$ python3 -q
>>> import numpy as np
>>> np.set_printoptions(suppress=True, linewidth=160)
>>> M2 = np.array([[3, 2, 1, 3, 0, 0, 1, 2, 1, 3, 2],
...     [0, 2, 0, 1, 3, 1, 0, 1, 1, 1, 1],
...     [2, 1, 1, 0, 0, 3, 3, 0, 2, 2, 3],
...     [0, 1, 2, 2, 3, 3, 0, 0, 3, 2, 0],
...     [0, 1, 2, 1, 3, 0, 1, 2, 1, 3, 0],
...     [1, 0, 3, 2, 1, 2, 0, 3, 2, 3, 1],
...     [0, 3, 1, 3, 2, 0, 2, 0, 2, 0, 1],
...     [2, 0, 0, 3, 3, 1, 2, 0, 3, 0, 0],
...     [0, 2, 1, 1, 3, 3, 3, 0, 0, 2, 0],
...     [0, 2, 0, 2, 2, 3, 3, 2, 0, 2, 2],
...     [0, 0, 2, 1, 3, 3, 0, 3, 1, 2, 3]])
>>> J = M2 - M2.T
>>> J
array([[ 0,  2, -1,  3,  0, -1,  1,  0,  1,  3,  2],
       [-2,  0, -1,  0,  2,  1, -3,  1, -1, -1,  1],
       [ 1,  1,  0, -2, -2,  0,  2,  0,  1,  2,  1],
       [-3,  0,  2,  0,  2,  1, -3, -3,  2,  0, -1],
       [ 0, -2,  2, -2,  0, -1, -1, -1, -2,  1, -3],
       [ 1, -1,  0, -1,  1,  0,  0,  2, -1,  0, -2],
       [-1,  3, -2,  3,  1,  0,  0, -2, -1, -3,  1],
       [ 0, -1,  0,  3,  1, -2,  2,  0,  3, -2, -3],
       [-1,  1, -1, -2,  2,  1,  1, -3,  0,  2, -1],
       [-3,  1, -2,  0, -1,  0,  3,  2, -2,  0,  0],
       [-2, -1, -1,  1,  3,  2, -1,  3,  1,  0,  0]])
>>> # rank 10
>>> U, s, vt = np.linalg.svd(J)
>>> evecs = vt[:(s > 1e-8).sum()]
>>> rng = np.random.default_rng(3075)
>>> vec = J[5] + 5 * J[9] + rng.integers(2) * np.eye(11)[9]
>>> vec
array([-14.,   4., -10.,  -1.,  -4.,   0.,  15.,  12., -11.,   1.,  -2.])
>>> np.linalg.matrix_rank(np.vstack([J, vec]))
np.int64(11)
>>> np.round(np.diag(evecs.T @ evecs), 1)
array([1. , 1. , 0.7, 1. , 0.7, 0.9, 0.9, 1. , 1. , 1. , 0.8])
>>> np.round(evecs.T @ evecs, 1) + 0
array([[ 1. ,  0. ,  0. ,  0. ,  0. ,  0. ,  0. ,  0. ,  0. ,  0. ,  0. ],
       [ 0. ,  1. ,  0. ,  0. ,  0. ,  0. ,  0. ,  0. ,  0. ,  0. ,  0. ],
       [ 0. ,  0. ,  0.7,  0.1, -0.3,  0.2, -0.2,  0. ,  0.1,  0.1, -0.2],
       [ 0. ,  0. ,  0.1,  1. ,  0.1, -0.1,  0.1,  0. ,  0. ,  0. ,  0.1],
       [ 0. ,  0. , -0.3,  0.1,  0.7,  0.2, -0.2,  0. ,  0.1,  0.1, -0.2],
       [ 0. ,  0. ,  0.2, -0.1,  0.2,  0.9,  0.1,  0. ,  0. ,  0. ,  0.1],
       [ 0. ,  0. , -0.2,  0.1, -0.2,  0.1,  0.9,  0. ,  0. ,  0.1, -0.1],
       [ 0. ,  0. ,  0. ,  0. ,  0. ,  0. ,  0. ,  1. ,  0. ,  0. ,  0. ],
       [ 0. ,  0. ,  0.1,  0. ,  0.1,  0. ,  0. ,  0. ,  1. ,  0. ,  0. ],
       [ 0. ,  0. ,  0.1,  0. ,  0.1,  0. ,  0.1,  0. ,  0. ,  1. ,  0.1],
       [ 0. ,  0. , -0.2,  0.1, -0.2,  0.1, -0.1,  0. ,  0. ,  0.1,  0.8]])
>>> round(float(np.linalg.norm(vec - evecs.T @ evecs @ vec)), 1)
0.2
